$ python -q
>>> import numpy as np
>>> import numpy.linalg as la
>>> np.set_printoptions(precision=2, suppress=True, linewidth=160, legacy="1.25")
>>> feats = np.array([[3.82, 0.0, -0.98], [0.0, 5.0, 0.0], [-0.98, 0.0, 4.18]])
>>> # 2 blocks once reordered
>>> q, vecs = la.qr(feats[:, :2])[0], la.qr(feats[:, 2:])[0]
>>> sv = la.svd(q.T @ vecs, compute_uv=False)
>>> sv
array([0.46])
>>> np.degrees(np.arccos(sv.clip(0, 1)))
array([62.42])
>>> round(float(la.norm(q @ q.T - vecs @ vecs.T, 2)), 2)
1.0
>>> (sv > 0.9).sum()
0
>>> A2 = feats / np.sqrt((feats ** 2).mean(axis=1, keepdims=True))
>>> feats - feats.mean(axis=1, keepdims=True)
array([[ 2.87, -0.95, -1.93],
       [-1.67,  3.33, -1.67],
       [-2.05, -1.07,  3.11]])
>>> la.matrix_rank(feats - feats.mean(axis=1, keepdims=True))
2
>>> A2[1]
array([0.  , 1.73, 0.  ])
>>> vec = np.ones(3)
>>> for _ in range(7):
...     vec = feats @ vec
...     vec /= la.norm(vec)
...     print(round(vec @ feats @ vec, 2))
... 
4.18
4.6
4.83
4.94
4.98
4.99
5.0
>>> vec
array([-0.05,  0.99,  0.12])
>>> vec = np.array([4, 9, -9])
>>> target = feats @ vec
>>> target
array([ 24.1 ,  45.  , -41.54])
>>> la.solve(feats, -3 * target)
array([-12., -27.,  27.])
>>> np.round(la.solve(feats.T, feats[0]), 2) + 0
array([1., 0., 0.])
>>> q, _ = la.qr(np.array([[0.5, -0.8, 0.3, 2.2],
...     [0.0, 0.8, 1.3, -0.2],
...     [-1.2, -0.8, 0.8, 0.5],
...     [0.7, -0.3, -0.8, -0.3]]))
>>> X = q[:, :4]
>>> X
array([[-0.34,  0.63, -0.63, -0.3 ],
       [-0.  , -0.57, -0.74,  0.35],
       [ 0.81,  0.43, -0.17,  0.35],
       [-0.47,  0.3 ,  0.16,  0.81]])
>>> # columns are unit length and at right angles
>>> vec = np.array([0, 2, 2, 1])
>>> np.sort(np.abs(np.degrees(np.angle(la.eigvals(X)))))
array([  0.  ,  97.64,  97.64, 180.  ])
>>> [p for p in range(1, 25) if np.allclose(la.matrix_power(X, p), np.eye(4))]
[]
>>> round(la.det(X), 2)
-1.0
>>> round(la.norm(vec), 2), round(la.norm(X @ vec), 2)
(3.0, 3.0)
>>> 4 - la.matrix_rank(X - np.eye(4), tol=1e-8)
1
>>> np.round(np.poly(X), 2) + 0
array([ 1.  ,  0.27,  0.  , -0.27, -1.  ])
>>> round(float(np.einsum("ii->", X)), 2)
-0.27
>>> la.eigvals(X)
array([-1.  +0.j  , -0.13+0.99j, -0.13-0.99j,  1.  +0.j  ])
>>> round(float(la.det(X.T)), 2)
-1.0
>>> A2 = np.array([[3, -1, 1], [0, 3, -3]])
>>> Z = np.kron(A2, X)
>>> Z.shape
(8, 12)
>>> la.matrix_rank(Z)
8
>>> round(float(la.norm(Z, 2)), 2), np.round(la.norm(A2, 2) * la.norm(X, 2), 2)
(4.63, 4.63)
>>> Uu, sv, Vt = la.svd(X, full_matrices=False)
>>> np.round(Uu.T @ Uu, 2) + 0
array([[1., 0., 0., 0.],
       [0., 1., 0., 0.],
       [0., 0., 1., 0.],
       [0., 0., 0., 1.]])
>>> (sv > 1e-8).sum()
4
>>> np.sqrt((sv ** 2).sum()), round(float(la.norm(X)), 2)
(2.0, 2.0)
>>> np.round(Uu.T @ X @ Vt.T, 2) + 0
array([[1., 0., 0., 0.],
       [0., 1., 0., 0.],
       [0., 0., 1., 0.],
       [0., 0., 0., 1.]])
>>> Uu.shape, sv.shape, Vt.shape
((4, 4), (4,), (4, 4))
>>> np.allclose(Uu * sv @ Vt, X)
True
>>> np.round(Vt @ Vt.T, 2) + 0
array([[1., 0., 0., 0.],
       [0., 1., 0., 0.],
       [0., 0., 1., 0.],
       [0., 0., 0., 1.]])
>>> sv / sv[0]
array([1., 1., 1., 1.])
>>> E = np.array([[0, 0, 0, 0], [0, 0, 0, 0], [0, 2, 0, 0], [1, 2, 0, 0]])
>>> Uu, sv, Vt = la.svd(E)
>>> sv
array([2.92, 0.68, 0.  , 0.  ])
>>> A2 = Uu[:, :2] @ np.diag(sv[:2]) @ Vt[:2]
>>> np.round(la.norm(E - A2, 2), 2), sv[2]
(0.0, 0.0)
>>> np.round(la.norm(E - A2) / la.norm(E), 2)
0.0
>>> la.matrix_rank(A2)
2
>>> A2.round(2) + 0
array([[0., 0., 0., 0.],
       [0., 0., 0., 0.],
       [0., 2., 0., 0.],
       [1., 2., 0., 0.]])
>>> la.matrix_rank(E, rtol=0.05)
2
>>> rk = la.matrix_rank(E)
>>> rk
2
>>> N = la.svd(E)[2][rk:].T
>>> [int(la.matrix_rank(E[:, :j + 1])) for j in range(4)]
[1, 2, 2, 2]
>>> N @ N.T
array([[0., 0., 0., 0.],
       [0., 0., 0., 0.],
       [0., 0., 1., 0.],
       [0., 0., 0., 1.]])
>>> [int(la.matrix_rank(np.delete(E, i, axis=0))) for i in range(4)]
[2, 2, 1, 1]
>>> np.allclose(E @ N, 0)
True
>>> N.shape
(4, 2)
>>> la.matrix_rank(E.T @ E), la.matrix_rank(E @ E.T)
(2, 2)
>>> [int(la.matrix_rank(E[:i])) for i in range(1, len(E) + 1)]
[0, 0, 1, 2]
>>> np.unravel_index(np.abs(E).argmax(), E.shape)
(2, 1)
>>> E.sum(axis=1)
array([0, 0, 2, 3])
>>> E.sum(axis=0)
array([1, 4, 0, 0])
>>> np.count_nonzero(E)
3
>>> K = np.load("sample0.npy")
>>> K
array([[-1, -2, -1],
       [ 2,  2,  2],
       [ 1,  1, -1]])
>>> f, r1 = K[1], K[0]
>>> f @ f
12
>>> pr = (f @ r1) / (f @ f) * f
>>> round((r1 - pr) @ f, 2)
-0.0
>>> round(la.norm(f + r1) ** 2 + la.norm(f - r1) ** 2, 2)
36.0
>>> np.outer(f, r1)
array([[-2, -4, -2],
       [-2, -4, -2],
       [-2, -4, -2]])
>>> la.matrix_rank(np.outer(f, r1))
1
>>> A2 = np.array([[1, 1], [1, 2]])
>>> Z = np.kron(A2, K)
>>> Z
array([[-1, -2, -1, -1, -2, -1],
       [ 2,  2,  2,  2,  2,  2],
       [ 1,  1, -1,  1,  1, -1],
       [-1, -2, -1, -2, -4, -2],
       [ 2,  2,  2,  4,  4,  4],
       [ 1,  1, -1,  2,  2, -2]])
>>> round(la.norm(Z, 2), 2), round(la.norm(A2, 2) * la.norm(K, 2), 2)
(11.13, 11.13)
>>> F = np.load("mat.npy")
>>> F
array([[3, 0, 0],
       [2, 2, 0],
       [6, 1, 2]])
>>> # triangular, det is the product of the diagonal
>>> np.sort(la.eigvals(F))
array([2., 2., 3.])
>>> [int(la.matrix_rank(la.matrix_power(F, p))) for p in range(1, 4)]
[3, 3, 3]
>>> np.prod(np.diag(F)), np.round(la.det(F), 2)
(12, 12.0)
>>> w1 = np.array([[0, -2, 2, 1], [2, -2, 0, 2], [1, 0, 1, 0], [1, 2, 0, -2]])
>>> beta = np.array([1, 2, 1, 0])
>>> H = np.maximum(X @ w1 + beta, 0)
>>> (H > 0).mean(axis=0)
array([0.75, 1.  , 0.75, 0.5 ])
>>> Z = np.array([[0, -3, -3], [0, -2, -2], [-2, 3, -1], [-2, 1, -3]])
>>> (H @ Z).round(6).argmax(axis=1)
array([0, 0, 1, 0])
>>> w1 @ Z
array([[-6, 11, -1],
       [-4,  0, -8],
       [-2,  0, -4],
       [ 4, -9, -1]])
>>> proj = np.triu(np.array([[0, 0, 2], [-2, 2, 0], [1, 0, 2]]), 1) + np.eye(3)
>>> A2 = proj @ F @ la.inv(proj)
>>> proj @ F - F @ proj
array([[ 12.,   2.,  -2.],
       [  0.,   0.,  -4.],
       [  0.,   0., -12.]])
>>> np.trace(A2), np.trace(F)
(7.0, 7)
>>> A = np.load("block7.npy")
>>> A
array([[ 3.  , -2.06, -0.98],
       [ 2.96, -2.07, -1.01],
       [ 2.98, -2.03, -1.04],
       [ 3.04, -2.06, -0.98],
       [ 3.03, -2.02, -0.91],
       [ 2.97, -2.04, -0.99],
       [ 3.02, -2.02, -1.06],
       [ 3.  , -2.02, -1.03],
       [-2.07,  3.02, -3.06],
       [-2.01,  3.08, -3.01],
       [-2.03,  2.85, -2.91],
       [-1.96,  3.01, -3.03],
       [-1.93,  3.02, -3.01],
       [-1.97,  2.95, -2.97],
       [-2.  ,  3.03, -2.95],
       [-1.9 ,  2.92, -2.93],
       [ 3.09, -3.06, -3.06],
       [ 3.04, -2.91, -3.05],
       [ 2.95, -3.04, -2.99],
       [ 2.97, -2.97, -2.97],
       [ 3.01, -3.02, -3.02],
       [ 3.04, -2.93, -2.99],
       [ 3.06, -2.97, -2.9 ],
       [ 2.93, -3.03, -2.98]])
>>> Xc = (A - A.mean(axis=0)) / A.std(axis=0)
>>> np.argwhere(np.abs(Xc) > 2)
array([], shape=(0, 2), dtype=int64)
>>> Xc.std(axis=0)
array([1., 1., 1.])
>>> beta = la.lstsq(np.delete(Xc, 2, axis=1), Xc[:, 2])[0]
>>> beta
array([6.15, 5.72])
>>> la.matrix_rank(E, rtol=0.1)
2
>>> np.argsort(-la.norm(E, axis=0).round(6), kind="stable")[:3]
array([1, 0, 2])
>>> Xc = A - A.mean(axis=0)
>>> Uu, sv, Vt = la.svd(Xc, full_matrices=False)
>>> np.searchsorted(np.cumsum(sv ** 2) / (sv ** 2).sum(), 0.9) + 1
1
>>> np.round(Xc.mean(axis=0), 2) + 0
array([0., 0., 0.])
>>> np.abs(Vt[0]).argmax()
1
>>> sv
array([17.33,  4.33,  0.25])
>>> idx = A[:, 0] > np.median(A[:, 0])
>>> f = A[idx].mean(axis=0) - A[~idx].mean(axis=0)
>>> f
array([ 3.11, -3.29,  0.77])
>>> round(float((((A - A.mean(axis=0)) @ f > 0) == idx).mean()), 2)
0.79
>>> ((A - A.mean(axis=0)) @ f > 0).astype(int)
array([1, 1, 1, 1, 1, 1, 1, 1, 0, 0, 0, 0, 0, 0, 0, 0, 1, 1, 1, 1, 1, 1, 1, 1])
>>> arr = np.array([[-6.18, 0.51, -2.43],
...     [-20.7, -0.76, -10.8],
...     [-19.27, 1.37, -7.91],
...     [-11.39, -0.02, -5.84],
...     [-15.18, 0.87, -6.23],
...     [-16.61, -1.45, -9.73],
...     [-10.87, -2.3, -8.04],
...     [-10.53, 1.07, -4.11],
...     [-17.41, -2.12, -10.99],
...     [-12.28, -1.49, -7.37],
...     [-14.57, -1.7, -9.0],
...     [-18.89, -1.13, -10.54],
...     [-13.36, -0.07, -6.8],
...     [-4.33, 0.46, -1.63],
...     [-14.82, 1.38, -5.65]])
>>> Xc = arr - arr.mean(axis=0)
>>> vecs = la.svd(Xc)[2][:2]
>>> A2 = Xc - Xc @ vecs.T @ vecs
>>> np.round(np.cov(Xc @ vecs.T, rowvar=False), 2) + 0
array([[28.74,  0.  ],
       [ 0.  ,  2.98]])
>>> la.norm(A2, axis=1).round(6).argmax()
9
>>> np.diag(vecs.T @ vecs)
array([0.91, 0.49, 0.6 ])
>>> la.norm(arr, axis=0)
array([56.06,  5.  , 29.7 ])
>>> np.round(la.norm(arr, "nuc"), 2)
70.29
>>> round(la.norm(arr[4] - arr[12]), 2)
2.13
>>> round(float(la.norm(arr[4], 1)), 2), np.round(la.norm(arr[4], np.inf), 2)
(22.28, 15.18)
>>> la.norm(arr, axis=1).argmax()
1
>>> round(arr[4] @ arr[12], 2)
245.11
>>> J, _ = la.qr(np.array([[-1.3, 1.0, -1.1], [-0.9, -0.5, 0.8], [0.7, 0.2, 0.3]]))
>>> J
array([[-0.75,  0.65,  0.09],
       [-0.52, -0.67,  0.52],
       [ 0.4 ,  0.35,  0.85]])
>>> la.pinv(J)
array([[-0.75, -0.52,  0.4 ],
       [ 0.65, -0.67,  0.35],
       [ 0.09,  0.52,  0.85]])
>>> np.round(J @ J.T, 2) + 0
array([[1., 0., 0.],
       [0., 1., 0.],
       [0., 0., 1.]])
>>> la.norm(J, axis=0)
array([1., 1., 1.])
>>> rng = np.random.default_rng(69)
>>> idx = rng.permutation(3)
>>> idx
array([0, 1, 2])
>>> A2 = J[idx][:, idx]
>>> round(np.trace(A2), 2)
-0.58
>>> np.allclose(A2, J)
True
>>> A2
array([[-0.75,  0.65,  0.09],
       [-0.52, -0.67,  0.52],
       [ 0.4 ,  0.35,  0.85]])
>>> q, vecs = la.qr(J[:, :2])[0], la.qr(J[:, 2:])[0]
>>> sv = la.svd(q.T @ vecs, compute_uv=False)
>>> sv.round(2) + 0
array([0.])
>>> round(la.norm(q @ q.T - vecs @ vecs.T, 2), 2)
1.0
>>> (sv > 0.9).sum()
0
>>> vec = np.array([2, 0, 0])
>>> target = J @ vec
>>> target
array([-1.5 , -1.04,  0.81])
>>> np.round(la.solve(J, target + J[:, 2]), 2) + 0
array([2., 0., 1.])
>>> np.round(la.solve(J, target), 2) + 0
array([2., 0., 0.])
>>> vec = np.array([-5, 9, 3])
>>> J.T @ (J @ vec)
array([-5.,  9.,  3.])
>>> np.abs(la.eigvals(J))
array([1., 1., 1.])
>>> np.sort(np.abs(np.degrees(np.angle(la.eigvals(J)))))
array([  0.  , 142.15, 142.15])
